% ipython --no-banner

In [1]: import numpy as np

In [2]: from numpy import linalg as LA

In [3]: np.set_printoptions(suppress=True, linewidth=100)

In [4]: def rd(a):
   ...:     return np.round(a, 2) + 0
   ...: 

In [5]: A = np.array([[-2, 1, 3, -3, -1],
   ...:     [0, 3, -1, 2, -3],
   ...:     [0, 0, -1, 3, 3],
   ...:     [0, 0, 0, 0, 1],
   ...:     [0, 0, 0, 0, 0]])

In [6]: A
Out[6]: 
array([[-2,  1,  3, -3, -1],
       [ 0,  3, -1,  2, -3],
       [ 0,  0, -1,  3,  3],
       [ 0,  0,  0,  0,  1],
       [ 0,  0,  0,  0,  0]])

In [7]: rd(LA.det(A))
Out[7]: np.float64(0.0)

In [8]: np.allclose(A, A.T)
Out[8]: False

In [9]: rd(np.abs(LA.eigvals(A)).max())
Out[9]: np.float64(3.0)

In [10]: rd(np.sort(np.abs(LA.eigvals(A))))
Out[10]: array([0., 0., 1., 2., 3.])

In [11]: arr = np.array([[1.1, -0.8, -0.8, 0.2, 1.1, 0.5],
    ...:     [0.9, 0.3, -1.1, -1.4, -1.0, -0.1],
    ...:     [-1.5, 1.4, -0.8, -0.9, 0.0, -0.2],
    ...:     [-1.1, 1.4, 1.1, -0.7, 0.0, 0.3],
    ...:     [1.1, -0.3, 1.8, 1.0, -0.8, -0.4],
    ...:     [1.4, 0.4, -0.9, 1.0, 0.5, 0.1],
    ...:     [2.0, 0.2, 1.7, 1.5, 0.6, -0.5],
    ...:     [0.9, 0.2, -0.7, -1.1, 2.4, -0.9]])

In [12]: arr
Out[12]: 
array([[ 1.1, -0.8, -0.8,  0.2,  1.1,  0.5],
       [ 0.9,  0.3, -1.1, -1.4, -1. , -0.1],
       [-1.5,  1.4, -0.8, -0.9,  0. , -0.2],
       [-1.1,  1.4,  1.1, -0.7,  0. ,  0.3],
       [ 1.1, -0.3,  1.8,  1. , -0.8, -0.4],
       [ 1.4,  0.4, -0.9,  1. ,  0.5,  0.1],
       [ 2. ,  0.2,  1.7,  1.5,  0.6, -0.5],
       [ 0.9,  0.2, -0.7, -1.1,  2.4, -0.9]])

In [13]: A2 = np.c_[arr[:, :1] @ np.array([[2]]), np.array([-3, 2, 0, -4, 2, 2, -2, -4])]

In [14]: A2
Out[14]: 
array([[ 2.2, -3. ],
       [ 1.8,  2. ],
       [-3. ,  0. ],
       [-2.2, -4. ],
       [ 2.2,  2. ],
       [ 2.8,  2. ],
       [ 4. , -2. ],
       [ 1.8, -4. ]])

In [15]: LA.matrix_rank(np.c_[arr, A2])
Out[15]: np.int64(7)

In [16]: rd(LA.lstsq(arr, A2[:, 0])[0])
Out[16]: array([2., 0., 0., 0., 0., 0.])

In [17]: rd(LA.norm(LA.qr(arr)[0].T @ A2, axis=0) ** 2 / ((A2 ** 2).sum(axis=0) + 1e-12))
Out[17]: array([1.  , 0.96])

In [18]: LA.matrix_rank(A2)
Out[18]: np.int64(2)
